$ python -q
>>> import numpy as np
>>> np.set_printoptions(precision=3, suppress=True, linewidth=200, floatmode="fixed")
>>> mat = np.loadtxt("w.csv", delimiter=",")
>>> mat
array([[-17.014,  -2.181,   4.834,  -4.031, -14.826,   1.826,  -4.916,   0.882,  11.752,  -0.931],
       [ 11.674,  -0.359, -18.116,  -4.185,  10.697,   2.425,  23.344,  -2.054,  -0.218, -11.146],
       [ -5.331,   2.221,   8.083, -14.045,   9.319,  -3.849,  34.943,  -7.019,   8.052,   6.096],
       [  8.781, -17.211,  10.486,  -4.191,   3.550, -10.014,  10.437, -13.385,  -0.778, -12.166],
       [ 13.018, -13.682,  -0.618, -15.013,   3.257,  -0.804,  -4.505,  -3.608, -29.801, -12.845],
       [  0.721,   6.283,  -1.834, -15.945, -40.881,  10.969,   0.413,   9.170,  19.673,  -7.235],
       [-33.701, -10.196,   3.350, -16.463,  31.567,   2.250,   4.338,  22.879,   6.843,  -2.383],
       [ -6.197,  -1.226,  -4.612,  -0.491, -20.479,  -1.276, -12.102,   6.800,  32.637,   0.846],
       [ -2.101,  28.903,   0.020,   7.788, -11.840,   1.403,  16.777,  -7.261, -32.066,  15.117],
       [ 30.510,   0.656,  23.780,  -5.505,   4.049, -12.097, -10.424,   9.182,  -8.790,  -3.181],
       [ -5.228,   2.718,   7.213, -42.563,  15.972,   3.582,  -0.139,  -2.375,  -0.526,  18.882]])
>>> x0 = np.array([8, -8, 6, 2, -7, 7, -1, -2, -9, 5])
>>> rhs = mat @ x0
>>> rhs
array([ -88.429, -151.710, -195.077,  130.027,  367.144,   43.575, -529.683, -225.002,  222.289,  312.745,  -88.113])
>>> np.linalg.lstsq(mat, rhs)[0]
array([ 8.000, -8.000,  6.000,  2.000, -7.000,  7.000, -1.000, -2.000, -9.000,  5.000])
>>> np.round(np.linalg.pinv(mat) @ mat, 3) + 0
array([[1.000, 0.000, 0.000, 0.000, 0.000, 0.000, 0.000, 0.000, 0.000, 0.000],
       [0.000, 1.000, 0.000, 0.000, 0.000, 0.000, 0.000, 0.000, 0.000, 0.000],
       [0.000, 0.000, 1.000, 0.000, 0.000, 0.000, 0.000, 0.000, 0.000, 0.000],
       [0.000, 0.000, 0.000, 1.000, 0.000, 0.000, 0.000, 0.000, 0.000, 0.000],
       [0.000, 0.000, 0.000, 0.000, 1.000, 0.000, 0.000, 0.000, 0.000, 0.000],
       [0.000, 0.000, 0.000, 0.000, 0.000, 1.000, 0.000, 0.000, 0.000, 0.000],
       [0.000, 0.000, 0.000, 0.000, 0.000, 0.000, 1.000, 0.000, 0.000, 0.000],
       [0.000, 0.000, 0.000, 0.000, 0.000, 0.000, 0.000, 1.000, 0.000, 0.000],
       [0.000, 0.000, 0.000, 0.000, 0.000, 0.000, 0.000, 0.000, 1.000, 0.000],
       [0.000, 0.000, 0.000, 0.000, 0.000, 0.000, 0.000, 0.000, 0.000, 1.000]])
>>> rng = np.random.default_rng(695446)
>>> rhs = rhs + 0.02 * rng.normal(size=11)
>>> rhs
array([ -88.437, -151.692, -195.072,  130.053,  367.129,   43.527, -529.693, -225.014,  222.264,  312.752,  -88.112])
>>> c, *_ = np.linalg.lstsq(mat, rhs)
>>> [round(float(np.linalg.norm(np.linalg.solve(mat.T @ mat + lam * np.eye(10), mat.T @ rhs))), 2) for lam in (0, 1, 10, 100)]
[19.41, 18.73, 16.08, 13.46]
